In [1]: import numpy as np

In [2]: np.set_printoptions(suppress=True, linewidth=160)

In [3]: def rd(a):
   ...:     return np.round(a, 2) + 0
   ...: 

In [4]: X = np.vander(np.arange(12) - 1, 4, increasing=True)

In [5]: print(X)
[[   1   -1    1   -1]
 [   1    0    0    0]
 [   1    1    1    1]
 [   1    2    4    8]
 [   1    3    9   27]
 [   1    4   16   64]
 [   1    5   25  125]
 [   1    6   36  216]
 [   1    7   49  343]
 [   1    8   64  512]
 [   1    9   81  729]
 [   1   10  100 1000]]

In [6]: # column 3 is much longer than the rest

In [7]: print(rd(np.linalg.norm(X, 2) / np.linalg.norm(X)))
1.0

In [8]: print(np.argsort(-np.linalg.norm(X, axis=0).round(6), kind="stable")[:3])
[3 2 1]

In [9]: print(round(np.log10(np.linalg.cond(X))))
3

In [10]: print(np.linalg.cond(X) > 100)
True

In [11]: def softmax(z):
    ...:     e = np.exp(z - z.max(axis=-1, keepdims=True))
    ...:     return e / e.sum(axis=-1, keepdims=True)
    ...: 

In [12]: print(rd(softmax(X).sum(axis=1)))
[1. 1. 1. 1. 1. 1. 1. 1. 1. 1. 1. 1.]

In [13]: print(rd(softmax(X[7])))
[0. 0. 0. 1.]

In [14]: S = X @ X.T / np.sqrt(4)

In [15]: print(rd(softmax(S)))
[[0.73 0.16 0.1  0.01 0.   0.   0.   0.   0.   0.   0.   0.  ]
 [0.08 0.08 0.08 0.08 0.08 0.08 0.08 0.08 0.08 0.08 0.08 0.08]
 [0.   0.   0.   0.   0.   0.   0.   0.   0.   0.   0.   1.  ]
 [0.   0.   0.   0.   0.   0.   0.   0.   0.   0.   0.   1.  ]
 [0.   0.   0.   0.   0.   0.   0.   0.   0.   0.   0.   1.  ]
 [0.   0.   0.   0.   0.   0.   0.   0.   0.   0.   0.   1.  ]
 [0.   0.   0.   0.   0.   0.   0.   0.   0.   0.   0.   1.  ]
 [0.   0.   0.   0.   0.   0.   0.   0.   0.   0.   0.   1.  ]
 [0.   0.   0.   0.   0.   0.   0.   0.   0.   0.   0.   1.  ]
 [0.   0.   0.   0.   0.   0.   0.   0.   0.   0.   0.   1.  ]
 [0.   0.   0.   0.   0.   0.   0.   0.   0.   0.   0.   1.  ]
 [0.   0.   0.   0.   0.   0.   0.   0.   0.   0.   0.   1.  ]]

In [16]: print(softmax(S)[7] @ X)
[   1.   10.  100. 1000.]

In [17]: print(softmax(S).round(6).argmax(axis=1))
[ 0  0 11 11 11 11 11 11 11 11 11 11]

In [18]: print(rd(softmax(S + np.triu(np.full(S.shape, -np.inf), 1))))
[[1.   0.   0.   0.   0.   0.   0.   0.   0.   0.   0.   0.  ]
 [0.5  0.5  0.   0.   0.   0.   0.   0.   0.   0.   0.   0.  ]
 [0.1  0.16 0.74 0.   0.   0.   0.   0.   0.   0.   0.   0.  ]
 [0.   0.   0.   1.   0.   0.   0.   0.   0.   0.   0.   0.  ]
 [0.   0.   0.   0.   1.   0.   0.   0.   0.   0.   0.   0.  ]
 [0.   0.   0.   0.   0.   1.   0.   0.   0.   0.   0.   0.  ]
 [0.   0.   0.   0.   0.   0.   1.   0.   0.   0.   0.   0.  ]
 [0.   0.   0.   0.   0.   0.   0.   1.   0.   0.   0.   0.  ]
 [0.   0.   0.   0.   0.   0.   0.   0.   1.   0.   0.   0.  ]
 [0.   0.   0.   0.   0.   0.   0.   0.   0.   1.   0.   0.  ]
 [0.   0.   0.   0.   0.   0.   0.   0.   0.   0.   1.   0.  ]
 [0.   0.   0.   0.   0.   0.   0.   0.   0.   0.   0.   1.  ]]

In [19]: T = np.stack([X, -3 * X, X[::-1]])

In [20]: print(T.sum(axis=0))
[[   -1    12    98  1002]
 [   -1     9    81   729]
 [   -1     6    62   510]
 [   -1     3    41   327]
 [   -1     0    18   162]
 [   -1    -3    -7    -3]
 [   -1    -6   -34  -186]
 [   -1    -9   -63  -405]
 [   -1   -12   -94  -678]
 [   -1   -15  -127 -1023]
 [   -1   -18  -162 -1458]
 [   -1   -21  -199 -2001]]

In [21]: print(np.linalg.matrix_rank(T))
[4 4 4]

In [22]: print(np.linalg.matrix_rank(T.reshape(3, -1)))
2

In [23]: x = np.array([2, -5, 0, 1])

In [24]: print(X @ np.eye(4)[0])
[1. 1. 1. 1. 1. 1. 1. 1. 1. 1. 1. 1.]

In [25]: print(np.linalg.norm(X @ x) <= np.linalg.norm(X, 2) * np.linalg.norm(x) + 1e-9)
True

In [26]: print(X @ (2 * x))
[  12    4   -4    0   28   92  204  376  620  948 1372 1904]

In [27]: print((X * x).sum(axis=1))
[  6   2  -2   0  14  46 102 188 310 474 686 952]

In [28]: M = np.load("sample12.npy")

In [29]: print(rd(M))
[[-0.2   0.57  0.03  0.09]
 [ 0.34 -0.17 -0.43 -0.16]
 [ 0.52  0.31 -0.15  0.2 ]
 [-0.23 -0.07  0.12 -0.84]
 [-0.23 -0.53 -0.38  0.22]
 [ 0.34  0.11 -0.52 -0.37]
 [-0.23 -0.28 -0.2   0.18]
 [-0.55  0.42 -0.56  0.01]]

In [30]: # orthonormal columns

In [31]: r0, r1 = M[1], M[3]

In [32]: print(rd(r0 @ r0))
0.36

In [33]: print(rd(r0 @ r1))
0.01

In [34]: p = (r0 @ r1) / (r0 @ r0) * r0

In [35]: print(rd((r1 - p) @ r0))
0.0

In [36]: print(rd(r1 - p))
[-0.24 -0.07  0.14 -0.84]

In [37]: print(rd(p))
[ 0.01 -0.01 -0.02 -0.01]

In [38]: print(np.linalg.matrix_rank(np.outer(r0, r1)))
1

In [39]: hat = M @ np.linalg.solve(M.T @ M, M.T)

In [40]: print(rd(hat))
[[ 0.37 -0.19  0.08 -0.07 -0.25 -0.05 -0.11  0.33]
 [-0.19  0.36  0.16  0.01  0.14  0.38  0.03 -0.02]
 [ 0.08  0.16  0.43 -0.33 -0.18  0.22 -0.14 -0.06]
 [-0.07  0.01 -0.33  0.78 -0.14  0.16 -0.1   0.01]
 [-0.25  0.14 -0.18 -0.14  0.53 -0.02  0.32  0.12]
 [-0.05  0.38  0.22  0.16 -0.02  0.54 -0.07  0.15]
 [-0.11  0.03 -0.14 -0.1   0.32 -0.07  0.21  0.12]
 [ 0.33 -0.02 -0.06  0.01  0.12  0.15  0.12  0.79]]

In [41]: print(np.allclose(hat @ hat, hat))
True

In [42]: print(np.linalg.matrix_rank(np.eye(8) - hat))
4

In [43]: print(rd(hat @ M[:, 2]))
[ 0.03 -0.43 -0.15  0.12 -0.38 -0.52 -0.2  -0.56]

In [44]: print(rd(np.diag(hat)))
[0.37 0.36 0.43 0.78 0.53 0.54 0.21 0.79]
